>>> import numpy as np
>>> from numpy import linalg as LA
>>> np.set_printoptions(precision=2, suppress=True, linewidth=200, sign=" ")
>>> rnd = lambda a: np.round(a, 2) + 0
>>> u = np.array([2, 2, -2, -2])
>>> J = u[np.abs(np.subtract.outer(np.arange(4), np.arange(4)))]
>>> print(J)
[[ 2  2 -2 -2]
 [ 2  2  2 -2]
 [-2  2  2  2]
 [-2 -2  2  2]]
>>> Y = np.array([[-1, -2, 2], [2, -3, 4]])
>>> basis = np.kron(Y, J)
>>> print(basis.shape)
(8, 12)
>>> print(rnd(LA.eigvalsh(J).min()))
-2.47
>>> print(np.all(LA.eigvalsh(J) > 0))
False
>>> u, v = J[1], J[0]
>>> print(u @ v)
8
>>> pr = (u @ v) / (u @ u) * u
>>> print(pr)
[ 1.  1.  1. -1.]
>>> print(np.outer(u, v))
[[ 4  4 -4 -4]
 [ 4  4 -4 -4]
 [ 4  4 -4 -4]
 [-4 -4  4  4]]
>>> basis = 5 * np.array([[-1.7, 0.7, -1.2], [0.4, 1.5, 1.5]])
>>> rng = np.random.default_rng(72552)
>>> z = rng.integers(0, 2, 20)
>>> W0 = basis[z] + rng.normal(size=(20, 3))
>>> print(rnd(W0))
[[ -8.06   4.29  -7.08]
 [ -7.84   3.93  -4.91]
 [  2.37   7.41   7.07]
 [  2.11   7.24   7.04]
 [ -8.83   4.06  -4.88]
 [ -8.1    3.86  -6.06]
 [ -8.18   3.94  -4.49]
 [  1.72   7.45   7.13]
 [  2.09   6.91   7.23]
 [ -8.05   4.14  -5.27]
 [  1.46   6.42   5.9 ]
 [  2.2    7.92   6.51]
 [-10.06   2.18  -4.21]
 [ -9.09   3.42  -7.12]
 [  1.17   7.1    8.26]
 [ -8.1    3.5   -4.8 ]
 [  3.31   6.81   7.69]
 [  2.59   6.51   5.39]
 [  1.3    7.54   8.07]
 [  1.31   7.15   8.02]]
>>> Xc = (W0 - W0.mean(axis=0)) / W0.std(axis=0)
>>> print(np.argwhere(np.abs(Xc) > 2))
[]
>>> print(rnd(Xc.std(axis=0)))
[ 1.  1.  1.]
>>> beta = LA.lstsq(np.delete(Xc, 1, axis=1), Xc[:, 1])[0]
>>> print(rnd(beta))
[ 0.88  0.09]
>>> Xc = W0 - W0.mean(axis=0)
>>> evecs = LA.svd(Xc)[2][:2]
>>> Y = Xc - Xc @ evecs.T @ evecs
>>> print(rnd(Y.std(axis=0)))
[ 0.15  0.42  0.01]
>>> print(rnd(np.diag(evecs.T @ evecs)))
[ 0.89  0.12  1.  ]
>>> print(LA.norm(Y, axis=1).round(6).argmax())
12
>>> print(rnd(LA.norm(Y) / LA.norm(Xc)))
0.05
>>> print(rnd((Xc @ evecs.T).std(axis=0)))
[ 8.33  0.9 ]
>>> basis = W0[[10, 3]].astype(float)
>>> for _ in range(4):
...     z = LA.norm(W0[:, None] - basis, axis=-1).argmin(axis=1)
...     basis = np.array([W0[z == j].mean(axis=0) for j in range(2)])
... 
>>> print(z)
[ 0  0  1  1  0  0  0  1  1  0  1  1  0  0  1  0  1  1  1  1]
>>> print(rnd(basis))
[[-8.48  3.7  -5.43]
 [ 1.97  7.13  7.12]]
>>> print(np.abs(basis[1] - basis[0]).argmax())
2
>>> gram = basis.T @ basis
>>> print((basis @ basis.T).shape)
(2, 2)
>>> print(LA.matrix_rank(gram))
2
>>> print(rnd(gram))
[[ 75.73 -17.36  59.99]
 [-17.36  64.57  30.7 ]
 [ 59.99  30.7   80.13]]
>>> print(rnd(LA.eigvalsh(gram)[::-1]))
[ 139.51   80.93    0.  ]
>>> print(rnd(np.diag(gram)))
[ 75.73  64.57  80.13]
>>> data = np.load("case5.npy")
>>> print(data)
[[ 5.  0.  0.  0.]
 [ 0.  1.  5.  1.]
 [ 0.  4.  5.  2.]
 [ 0.  0.  3.  6.]]
>>> hat = np.triu(np.array([[3, 2, 0, 0], [0, 2, 1, 2], [0, 0, 3, 0], [2, 1, 0, 1]]), 1) + np.eye(4)
>>> Y = hat @ data @ LA.inv(hat)
>>> print(hat @ data - data @ hat)
[[ 0. -8. 10.  2.]
 [ 0.  4. 10. 12.]
 [ 0.  0. -4. -8.]
 [ 0.  0.  0.  0.]]
>>> print(LA.matrix_rank(Y))
4
>>> print(rnd(LA.det(Y)))
-420.0
>>> print(np.trace(Y), np.trace(data))
17.0 17.0
>>> t3 = np.stack([data, 3 * data, data[::-1]])
>>> print(rnd(LA.norm(t3, axis=(1, 2))))
[ 11.92  35.75  11.92]
>>> print(LA.matrix_rank(t3.reshape(3, -1)))
2
>>> print((t3 @ data.T).shape)
(3, 4, 4)
>>> t = np.radians(72)
>>> r_ = np.eye(4)
>>> r_[3, 3] = r_[0, 0] = np.cos(t)
>>> r_[3, 0], r_[0, 3] = -np.sin(t), np.sin(t)
>>> print(rnd(r_))
[[ 0.31  0.    0.    0.95]
 [ 0.    1.    0.    0.  ]
 [ 0.    0.    1.    0.  ]
 [-0.95  0.    0.    0.31]]
>>> Y = data @ r_.T
>>> print(rnd(LA.det(r_)), rnd(np.trace(r_)))
1.0 2.62
>>> print(rnd(np.abs(Y - data).max(axis=0)))
[ 5.71  0.    0.    4.76]
